In [1]: import numpy as np

In [2]: np.set_printoptions(precision=3, suppress=True, linewidth=120, floatmode="fixed")

In [3]: def rnd(a):
   ...:     return np.round(a, 3) + 0
   ...: 

In [4]: F = np.array([[-2, 1, -4], [1, 1, -1], [-3, 2, -1]])

In [5]: F
Out[5]: 
array([[-2,  1, -4],
       [ 1,  1, -1],
       [-3,  2, -1]])

In [6]: x = np.array([2, -2, -2])

In [7]: F @ np.eye(3)[0]
Out[7]: array([-2.000,  1.000, -3.000])

In [8]: F @ x
Out[8]: array([ 2,  2, -8])

In [9]: print(np.einsum("ij,j->i", F, x))
[ 2  2 -8]

In [10]: (F @ x).argmax()
Out[10]: np.int64(0)

In [11]: P = np.triu(np.array([[1, 2, 1], [3, 0, 3], [2, 0, 2]]), 1) + np.eye(3)

In [12]: A2 = P @ F @ np.linalg.inv(P)

In [13]: print(P @ F - F @ P)
[[-1.000  8.000 -4.000]
 [-9.000  4.000 -7.000]
 [ 0.000  6.000 -3.000]]

In [14]: rng = np.random.default_rng(73073)

In [15]: z = rng.permutation(3)

In [16]: z
Out[16]: array([2, 1, 0])

In [17]: A2 = F[z][:, z]

In [18]: np.allclose(A2, F)
Out[18]: False

In [19]: A2 = F / np.sqrt((F ** 2).mean(axis=1, keepdims=True))

In [20]: np.linalg.matrix_rank(A2) == np.linalg.matrix_rank(F)
Out[20]: np.True_

In [21]: rnd(np.linalg.norm(A2, axis=1))
Out[21]: array([1.732, 1.732, 1.732])

In [22]: u = np.array([9, 5, -6])

In [23]: A2 = F + np.outer(u, np.eye(3)[0])

In [24]: np.linalg.matrix_rank(A2 - F)
Out[24]: np.int64(1)

In [25]: M = np.load("layer17.npy")

In [26]: rnd(M)
Out[26]: 
array([[ 0.801, -0.540, -0.142, -0.085, -0.199],
       [-0.540, -0.465, -0.385, -0.231, -0.540],
       [-0.142, -0.385,  0.899, -0.061, -0.142],
       [-0.085, -0.231, -0.061,  0.963, -0.085],
       [-0.199, -0.540, -0.142, -0.085,  0.801]])

In [27]: w, evecs = np.linalg.eigh(M)

In [28]: x = np.array([5, -1, -3, -2, 1])

In [29]: rnd(evecs * np.maximum(w, 0) @ evecs.T)
Out[29]: 
array([[ 0.901, -0.270, -0.071, -0.043, -0.099],
       [-0.270,  0.268, -0.193, -0.116, -0.270],
       [-0.071, -0.193,  0.949, -0.030, -0.071],
       [-0.043, -0.116, -0.030,  0.982, -0.043],
       [-0.099, -0.270, -0.071, -0.043,  0.901]])

In [30]: rnd(x @ M @ x / (x @ x)), w[0], w[-1]
Out[30]: (np.float64(1.0), np.float64(-1.0), np.float64(1.0))

In [31]: [round(float(np.linalg.det(M[:i, :i])), 2) + 0 for i in range(1, 6)]
Out[31]: [0.8, -0.66, -0.76, -0.8, -1.0]

In [32]: rnd(M @ M.T)
Out[32]: 
array([[1.000, 0.000, 0.000, 0.000, 0.000],
       [0.000, 1.000, 0.000, 0.000, 0.000],
       [0.000, 0.000, 1.000, 0.000, 0.000],
       [0.000, 0.000, 0.000, 1.000, 0.000],
       [0.000, 0.000, 0.000, 0.000, 1.000]])

In [33]: print(rnd(M.T @ M))
[[1.000 0.000 0.000 0.000 0.000]
 [0.000 1.000 0.000 0.000 0.000]
 [0.000 0.000 1.000 0.000 0.000]
 [0.000 0.000 0.000 1.000 0.000]
 [0.000 0.000 0.000 0.000 1.000]]

In [34]: rnd(np.linalg.pinv(M))
Out[34]: 
array([[ 0.801, -0.540, -0.142, -0.085, -0.199],
       [-0.540, -0.465, -0.385, -0.231, -0.540],
       [-0.142, -0.385,  0.899, -0.061, -0.142],
       [-0.085, -0.231, -0.061,  0.963, -0.085],
       [-0.199, -0.540, -0.142, -0.085,  0.801]])

In [35]: rnd(M[:, 3] @ M[:, 2])
Out[35]: np.float64(0.0)
